$ python3 -q
>>> import numpy as np
>>> np.set_printoptions(precision=2, suppress=True, linewidth=140)
>>> rnd = lambda a: np.round(a, 2) + 0
>>> rng = np.random.default_rng(544027)
>>> idx = rng.integers(0, 3, 5)
>>> M = np.triu((idx[:, None] == idx) & (rng.random((5, 5)) < 0.8), 1).astype(int)
>>> M += M.T
>>> M
array([[0, 0, 0, 1, 1],
       [0, 0, 1, 0, 0],
       [0, 1, 0, 0, 0],
       [1, 0, 0, 0, 1],
       [1, 0, 0, 1, 0]])
>>> idx = rng.permutation(5)
>>> A2 = M[:, idx] * rng.choice([-1, 1], 5)
>>> A2
array([[ 0,  0, -1,  0, -1],
       [-1,  0,  0,  0,  0],
       [ 0,  0,  0,  1,  0],
       [ 0, -1,  0,  0, -1],
       [ 0, -1, -1,  0,  0]])
>>> U, _, Vt = np.linalg.svd(M.T @ A2)
>>> idx
array([2, 0, 3, 1, 4])
>>> np.allclose(M, M.T)
True
>>> rnd(np.sort(np.abs(np.linalg.eigvals(M))))
array([1., 1., 1., 1., 2.])
>>> np.linalg.determinant(M)
Traceback (most recent call last):
  File "<python-input-15>", line 1, in <module>
    np.linalg.determinant(M)
    ^^^^^^^^^^^^^^^^^^^^^
AttributeError: module 'numpy.linalg' has no attribute 'determinant'
>>> ev, vecs = np.linalg.eig(M)
>>> rnd(np.sort(np.linalg.eigvals(M.T)))
array([-1., -1., -1.,  1.,  2.])
>>> rnd(np.sort(np.linalg.eigvals(M @ M)))
array([1., 1., 1., 1., 4.])
>>> rnd(ev)
array([ 2.,  1., -1., -1., -1.])
>>> rnd(np.prod(ev))
np.float64(-2.0)
>>> feats = np.load("run18.npy")
>>> feats
array([[3, 1, 0, 0, 0],
       [1, 1, 3, 2, 2],
       [5, 3, 6, 4, 4]])
>>> rk = np.linalg.matrix_rank(feats)
>>> rk
np.int64(2)
>>> null = np.linalg.svd(feats)[2][rk:].T
>>> rnd(null @ null.T)
array([[ 0.1 , -0.29,  0.03,  0.02,  0.02],
       [-0.29,  0.88, -0.1 , -0.07, -0.07],
       [ 0.03, -0.1 ,  0.48, -0.34, -0.34],
       [ 0.02, -0.07, -0.34,  0.77, -0.23],
       [ 0.02, -0.07, -0.34, -0.23,  0.77]])
>>> np.allclose(feats @ null, 0)
True
>>> [int(np.linalg.matrix_rank(feats[:i])) for i in range(1, len(feats) + 1)]
[1, 2, 2]
>>> null.shape
(5, 3)
>>> [int(np.linalg.matrix_rank(np.delete(feats, i, axis=0))) for i in range(3)]
[2, 2, 2]
>>> x = np.array([3, 4, -3, 1, -1])
>>> feats @ np.eye(5)[2]
array([0., 3., 6.])
>>> (feats * x).sum(axis=1)
array([13, -2,  9])
>>> feats @ x
array([13, -2,  9])
>>> np.sign((feats @ x).round(6))
array([ 1, -1,  1])
>>> (feats @ x).argmax()
np.int64(0)
>>> np.linalg.norm(feats @ x) <= np.linalg.norm(feats, 2) * np.linalg.norm(x) + 1e-9
np.True_
>>> th = np.radians(120)
>>> Rm = np.eye(5)
>>> Rm[2, 2] = Rm[4, 4] = np.cos(th)
>>> Rm[2, 4], Rm[4, 2] = -np.sin(th), np.sin(th)
>>> rnd(Rm)
array([[ 1.  ,  0.  ,  0.  ,  0.  ,  0.  ],
       [ 0.  ,  1.  ,  0.  ,  0.  ,  0.  ],
       [ 0.  ,  0.  , -0.5 ,  0.  , -0.87],
       [ 0.  ,  0.  ,  0.  ,  1.  ,  0.  ],
       [ 0.  ,  0.  ,  0.87,  0.  , -0.5 ]])
>>> A2 = feats @ Rm.T
>>> np.allclose(np.linalg.norm(feats, axis=1), np.linalg.norm(A2, axis=1))
True
>>> rnd(Rm.sum(axis=1))
array([ 1.  ,  1.  , -1.37,  1.  ,  0.37])
>>> np.linalg.matrix_rank(Rm)
np.int64(5)
>>> Rm[5]
Traceback (most recent call last):
  File "<python-input-47>", line 1, in <module>
    Rm[5]
    ~~^^^
IndexError: index 5 is out of bounds for axis 0 with size 5
>>> np.count_nonzero(Rm)
np.int64(7)
>>> rnd(Rm.mean(axis=0))
array([ 0.2 ,  0.2 ,  0.07,  0.2 , -0.27])
>>> rnd(np.linalg.norm(Rm))
np.float64(2.24)
>>> rnd(Rm - Rm[0])
array([[ 0.  ,  0.  ,  0.  ,  0.  ,  0.  ],
       [-1.  ,  1.  ,  0.  ,  0.  ,  0.  ],
       [-1.  ,  0.  , -0.5 ,  0.  , -0.87],
       [-1.  ,  0.  ,  0.  ,  1.  ,  0.  ],
       [-1.  ,  0.  ,  0.87,  0.  , -0.5 ]])
>>> rnd(np.diff(Rm, axis=0))
array([[-1.  ,  1.  ,  0.  ,  0.  ,  0.  ],
       [ 0.  , -1.  , -0.5 ,  0.  , -0.87],
       [ 0.  ,  0.  ,  0.5 ,  1.  ,  0.87],
       [ 0.  ,  0.  ,  0.87, -1.  , -0.5 ]])
>>> arr = np.array([[2.64, -0.45, -1.47], [-1.56, -1.85, -1.23], [1.73, 2.35, 1.66]])
>>> rnd(np.linalg.det(arr.T))
np.float64(0.0)
>>> rnd(np.linalg.det(2 * arr)), rnd(np.linalg.det(arr))
(np.float64(0.0), np.float64(0.0))
>>> rnd(np.poly(arr))
array([ 1.  , -2.45,  1.16,  0.  ])
>>> x = np.array([3, 1, 3])
>>> rnd((arr * x).sum(axis=1))
array([  3.06, -10.22,  12.52])
>>> (arr @ x).argmax()
np.int64(2)
>>> rnd(arr @ x)
array([  3.06, -10.22,  12.52])
>>> arr @ np.eye(3)[0]
array([ 2.64, -1.56,  1.73])
>>> rnd(arr @ (2 * x))
array([  6.12, -20.44,  25.04])
>>> W1 = np.array([[-2, -3, -1, 3, 2], [2, 1, 3, -2, -1], [3, 3, -3, -2, -3]])
>>> coef = np.array([-2, 2, 0, 1, -1])
>>> hid = np.maximum(arr @ W1 + coef, 0)
>>> rnd(hid)
array([[ 0.  ,  0.  ,  0.42, 12.76,  9.14],
       [ 0.  ,  1.14,  0.  ,  2.48,  1.42],
       [ 4.22,  4.14,  0.34,  0.  ,  0.  ]])
>>> basis = np.array([[2, 0, 0], [1, 0, 1], [2, 0, -2], [-1, 0, -1], [-1, 2, 2]])
>>> W1 @ basis
array([[-14,   4,   0],
       [ 14,  -2,  -5],
       [  8,  -6,   5]])
>>> F = np.array([[0.5, 0.5], [0.5, 0.5]])
>>> U, sv, Vt = np.linalg.svd(arr)
>>> rnd(sv)
array([4.35, 3.01, 0.  ])
>>> np.argmax(sv[:-1] / (sv[1:] + 1e-6)) + 1
np.int64(2)
>>> A2 = U[:, :2] @ np.diag(sv[:2]) @ Vt[:2]
>>> rnd(A2)
array([[ 2.64, -0.45, -1.47],
       [-1.56, -1.85, -1.23],
       [ 1.73,  2.35,  1.66]])
>>> np.linalg.matrix_rank(arr, rtol=0.05)
np.int64(2)
>>> rnd(np.abs(arr - A2).max())
np.float64(0.0)
>>> rnd(np.linalg.norm(arr - A2, 2)), rnd(sv[2])
(np.float64(0.0), np.float64(0.0))
